In [1]: import numpy as np

In [2]: import numpy.linalg as la

In [3]: np.set_printoptions(suppress=True, linewidth=160)

In [4]: E = np.array([[3, 3, 2, 2, 3, -3, -4, 5, -1, -1, -3, 5],
   ...:     [-4, 5, -2, 5, 1, 1, 2, 4, 5, -3, 5, 0],
   ...:     [-4, 0, -3, -2, 5, 4, -1, -5, -2, 1, 5, -2],
   ...:     [-2, -3, 5, 1, 3, -2, 2, -3, -3, -5, 5, 2],
   ...:     [-3, 0, 2, -4, 0, -1, -5, 1, 2, -5, 1, 5],
   ...:     [4, -4, -1, 3, -2, -1, 2, -3, -4, 5, -3, 4],
   ...:     [2, 3, 4, -3, 3, 2, -1, 4, 3, 4, 2, 2],
   ...:     [1, 3, -2, -2, 4, 1, 1, -3, -3, 1, 1, -3],
   ...:     [-3, 4, -4, 3, 2, 3, 0, -2, -4, 4, 2, -1],
   ...:     [-4, 4, -1, -2, 0, 1, 5, 5, -1, 2, -5, 0],
   ...:     [1, -1, 1, -2, 2, -2, -3, -5, -2, 3, -4, -5],
   ...:     [2, -1, -5, -2, 5, -1, 4, 1, -4, 1, 5, 3]])

In [5]: E
Out[5]: 
array([[ 3,  3,  2,  2,  3, -3, -4,  5, -1, -1, -3,  5],
       [-4,  5, -2,  5,  1,  1,  2,  4,  5, -3,  5,  0],
       [-4,  0, -3, -2,  5,  4, -1, -5, -2,  1,  5, -2],
       [-2, -3,  5,  1,  3, -2,  2, -3, -3, -5,  5,  2],
       [-3,  0,  2, -4,  0, -1, -5,  1,  2, -5,  1,  5],
       [ 4, -4, -1,  3, -2, -1,  2, -3, -4,  5, -3,  4],
       [ 2,  3,  4, -3,  3,  2, -1,  4,  3,  4,  2,  2],
       [ 1,  3, -2, -2,  4,  1,  1, -3, -3,  1,  1, -3],
       [-3,  4, -4,  3,  2,  3,  0, -2, -4,  4,  2, -1],
       [-4,  4, -1, -2,  0,  1,  5,  5, -1,  2, -5,  0],
       [ 1, -1,  1, -2,  2, -2, -3, -5, -2,  3, -4, -5],
       [ 2, -1, -5, -2,  5, -1,  4,  1, -4,  1,  5,  3]])

In [6]: vec = np.array([2, 2, 1, 1, 1, 1, 0, 2, 0, 2, 2, 2])

In [7]: rhs = E @ vec

In [8]: coef, lr = np.zeros(12), 1 / la.norm(E, 2) ** 2

In [9]: for i in range(6):
   ...:     coef -= lr * E.T @ (E @ coef - rhs)
   ...:     if i % 1 == 0: print(i, round(la.norm(E @ coef - rhs), 2))
   ...: 
0 31.0
1 19.99
2 14.35
3 11.0
4 8.77
5 7.16

In [10]: coef.round(2)
Out[10]: array([1.59, 1.57, 0.37, 0.87, 1.49, 0.56, 0.08, 2.08, 0.27, 1.73, 1.47, 1.99])

In [11]: B = E[0, 0] * E[1:] - np.outer(E[1:, 0], E[0])

In [12]: B
Out[12]: 
array([[  0,  27,   2,  23,  15,  -9, -10,  32,  11, -13,   3,  20],
       [  0,  12,  -1,   2,  27,   0, -19,   5, -10,  -1,   3,  14],
       [  0,  -3,  19,   7,  15, -12,  -2,   1, -11, -17,   9,  16],
       [  0,   9,  12,  -6,   9, -12, -27,  18,   3, -18,  -6,  30],
       [  0, -24, -11,   1, -18,   9,  22, -29,  -8,  19,   3,  -8],
       [  0,   3,   8, -13,   3,  12,   5,   2,  11,  14,  12,  -4],
       [  0,   6,  -8,  -8,   9,   6,   7, -14,  -8,   4,   6, -14],
       [  0,  21,  -6,  15,  15,   0, -12,   9, -15,   9,  -3,  12],
       [  0,  24,   5,   2,  12,  -9,  -1,  35,  -7,   2, -27,  20],
       [  0,  -6,   1,  -8,   3,  -3,  -5, -20,  -5,  10,  -9, -20],
       [  0,  -9, -19, -10,   9,   3,  20,  -7, -10,   5,  21,  -1]])

In [13]: la.matrix_rank(B), la.matrix_rank(E)
Out[13]: (np.int64(11), np.int64(12))

In [14]: np.round(E[:, 0] / E[0, 0], 2)
Out[14]: array([ 1.  , -1.33, -1.33, -0.67, -1.  ,  1.33,  0.67,  0.33, -1.  , -1.33,  0.33,  0.67])

In [15]: B = np.array([[0, 3, 1],
    ...:     [2, 2, 2],
    ...:     [2, 1, 5],
    ...:     [1, 1, 5],
    ...:     [0, 5, 2],
    ...:     [0, 3, 5],
    ...:     [0, 3, 3],
    ...:     [3, 2, 5],
    ...:     [4, 4, 0],
    ...:     [4, 5, 0],
    ...:     [5, 1, 2],
    ...:     [5, 3, 3]])

In [16]: E @ B
Out[16]: 
array([[ 29,  26,  42],
       [ 56,  33,  64],
       [-12,   3, -23],
       [ -1, -23,  25],
       [ 21, -28, -11],
       [ -7,  11,  -6],
       [ 71,  79,  56],
       [-27,  10, -19],
       [  2,  16,  10],
       [ -2,  22,  24],
       [-58, -27, -69],
       [ 17,  36,   6]])

In [17]: np.einsum("ij->j", E)
Out[17]: array([ -7,  13,  -4,  -3,  26,   2,   2,  -1, -14,   7,  11,  10])

In [18]: np.einsum("ik,kj->ij", E, B)
Out[18]: 
array([[ 29,  26,  42],
       [ 56,  33,  64],
       [-12,   3, -23],
       [ -1, -23,  25],
       [ 21, -28, -11],
       [ -7,  11,  -6],
       [ 71,  79,  56],
       [-27,  10, -19],
       [  2,  16,  10],
       [ -2,  22,  24],
       [-58, -27, -69],
       [ 17,  36,   6]])

In [19]: np.vstack([E, B.T]).shape
Out[19]: (15, 12)

In [20]: np.einsum("ik,kj->ji", E, B)
Out[20]: 
array([[ 29,  56, -12,  -1,  21,  -7,  71, -27,   2,  -2, -58,  17],
       [ 26,  33,   3, -23, -28,  11,  79,  10,  16,  22, -27,  36],
       [ 42,  64, -23,  25, -11,  -6,  56, -19,  10,  24, -69,   6]])

In [21]: la.matrix_rank(E @ B)
Out[21]: np.int64(3)

In [22]: la.matrix_rank(np.vstack([E, B.T]))
Out[22]: np.int64(12)

In [23]: th = np.radians(90)

In [24]: r_ = np.eye(12)

In [25]: r_[2, 2] = r_[0, 0] = np.cos(th)

In [26]: r_[2, 0], r_[0, 2] = -np.sin(th), np.sin(th)

In [27]: r_.round(2) + 0
Out[27]: 
array([[ 0.,  0.,  1.,  0.,  0.,  0.,  0.,  0.,  0.,  0.,  0.,  0.],
       [ 0.,  1.,  0.,  0.,  0.,  0.,  0.,  0.,  0.,  0.,  0.,  0.],
       [-1.,  0.,  0.,  0.,  0.,  0.,  0.,  0.,  0.,  0.,  0.,  0.],
       [ 0.,  0.,  0.,  1.,  0.,  0.,  0.,  0.,  0.,  0.,  0.,  0.],
       [ 0.,  0.,  0.,  0.,  1.,  0.,  0.,  0.,  0.,  0.,  0.,  0.],
       [ 0.,  0.,  0.,  0.,  0.,  1.,  0.,  0.,  0.,  0.,  0.,  0.],
       [ 0.,  0.,  0.,  0.,  0.,  0.,  1.,  0.,  0.,  0.,  0.,  0.],
       [ 0.,  0.,  0.,  0.,  0.,  0.,  0.,  1.,  0.,  0.,  0.,  0.],
       [ 0.,  0.,  0.,  0.,  0.,  0.,  0.,  0.,  1.,  0.,  0.,  0.],
       [ 0.,  0.,  0.,  0.,  0.,  0.,  0.,  0.,  0.,  1.,  0.,  0.],
       [ 0.,  0.,  0.,  0.,  0.,  0.,  0.,  0.,  0.,  0.,  1.,  0.],
       [ 0.,  0.,  0.,  0.,  0.,  0.,  0.,  0.,  0.,  0.,  0.,  1.]])

In [28]: B = E @ r_.T

In [29]: np.allclose(la.norm(E, axis=1), la.norm(B, axis=1))
Out[29]: True

In [30]: np.round(la.svd(E, compute_uv=False), 2), np.round(la.svd(B, compute_uv=False), 2)
Out[30]: 
(array([18.01, 16.97, 14.78, 12.76, 11.71,  8.77,  8.21,  7.3 ,  6.52,  2.88,  2.04,  1.75]),
 array([18.01, 16.97, 14.78, 12.76, 11.71,  8.77,  8.21,  7.3 ,  6.52,  2.88,  2.04,  1.75]))

In [31]: np.abs(B - E).max(axis=0)
Out[31]: array([7., 0., 7., 0., 0., 0., 0., 0., 0., 0., 0., 0.])

In [32]: round(float(la.det(r_)), 2), np.trace(r_)
Out[32]: (1.0, np.float64(10.0))

In [33]: B.round(2)
Out[33]: 
array([[ 2.,  3., -3.,  2.,  3., -3., -4.,  5., -1., -1., -3.,  5.],
       [-2.,  5.,  4.,  5.,  1.,  1.,  2.,  4.,  5., -3.,  5.,  0.],
       [-3.,  0.,  4., -2.,  5.,  4., -1., -5., -2.,  1.,  5., -2.],
       [ 5., -3.,  2.,  1.,  3., -2.,  2., -3., -3., -5.,  5.,  2.],
       [ 2.,  0.,  3., -4.,  0., -1., -5.,  1.,  2., -5.,  1.,  5.],
       [-1., -4., -4.,  3., -2., -1.,  2., -3., -4.,  5., -3.,  4.],
       [ 4.,  3., -2., -3.,  3.,  2., -1.,  4.,  3.,  4.,  2.,  2.],
       [-2.,  3., -1., -2.,  4.,  1.,  1., -3., -3.,  1.,  1., -3.],
       [-4.,  4.,  3.,  3.,  2.,  3.,  0., -2., -4.,  4.,  2., -1.],
       [-1.,  4.,  4., -2.,  0.,  1.,  5.,  5., -1.,  2., -5.,  0.],
       [ 1., -1., -1., -2.,  2., -2., -3., -5., -2.,  3., -4., -5.],
       [-5., -1., -2., -2.,  5., -1.,  4.,  1., -4.,  1.,  5.,  3.]])

In [34]: np.allclose(E @ E.T, B @ B.T)
Out[34]: True

In [35]: E.shape
Out[35]: (12, 12)

In [36]: E.sum(axis=0)
Out[36]: array([ -7,  13,  -4,  -3,  26,   2,   2,  -1, -14,   7,  11,  10])

In [37]: np.abs(E).max()
Out[37]: np.int64(5)

In [38]: E - E[0]
Out[38]: 
array([[  0,   0,   0,   0,   0,   0,   0,   0,   0,   0,   0,   0],
       [ -7,   2,  -4,   3,  -2,   4,   6,  -1,   6,  -2,   8,  -5],
       [ -7,  -3,  -5,  -4,   2,   7,   3, -10,  -1,   2,   8,  -7],
       [ -5,  -6,   3,  -1,   0,   1,   6,  -8,  -2,  -4,   8,  -3],
       [ -6,  -3,   0,  -6,  -3,   2,  -1,  -4,   3,  -4,   4,   0],
       [  1,  -7,  -3,   1,  -5,   2,   6,  -8,  -3,   6,   0,  -1],
       [ -1,   0,   2,  -5,   0,   5,   3,  -1,   4,   5,   5,  -3],
       [ -2,   0,  -4,  -4,   1,   4,   5,  -8,  -2,   2,   4,  -8],
       [ -6,   1,  -6,   1,  -1,   6,   4,  -7,  -3,   5,   5,  -6],
       [ -7,   1,  -3,  -4,  -3,   4,   9,   0,   0,   3,  -2,  -5],
       [ -2,  -4,  -1,  -4,  -1,   1,   1, -10,  -1,   4,  -1, -10],
       [ -1,  -4,  -7,  -4,   2,   2,   8,  -4,  -3,   2,   8,  -2]])

In [39]: np.round(E.mean(axis=0), 2)
Out[39]: array([-0.58,  1.08, -0.33, -0.25,  2.17,  0.17,  0.17, -0.08, -1.17,  0.58,  0.92,  0.83])

In [40]: np.count_nonzero(E)
Out[40]: np.int64(137)

In [41]: np.round(la.norm(E), 2)
Out[41]: np.float64(37.23)

In [42]: np.diff(E, axis=0)
Out[42]: 
array([[ -7,   2,  -4,   3,  -2,   4,   6,  -1,   6,  -2,   8,  -5],
       [  0,  -5,  -1,  -7,   4,   3,  -3,  -9,  -7,   4,   0,  -2],
       [  2,  -3,   8,   3,  -2,  -6,   3,   2,  -1,  -6,   0,   4],
       [ -1,   3,  -3,  -5,  -3,   1,  -7,   4,   5,   0,  -4,   3],
       [  7,  -4,  -3,   7,  -2,   0,   7,  -4,  -6,  10,  -4,  -1],
       [ -2,   7,   5,  -6,   5,   3,  -3,   7,   7,  -1,   5,  -2],
       [ -1,   0,  -6,   1,   1,  -1,   2,  -7,  -6,  -3,  -1,  -5],
       [ -4,   1,  -2,   5,  -2,   2,  -1,   1,  -1,   3,   1,   2],
       [ -1,   0,   3,  -5,  -2,  -2,   5,   7,   3,  -2,  -7,   1],
       [  5,  -5,   2,   0,   2,  -3,  -8, -10,  -1,   1,   1,  -5],
       [  1,   0,  -6,   0,   3,   1,   7,   6,  -2,  -2,   9,   8]])
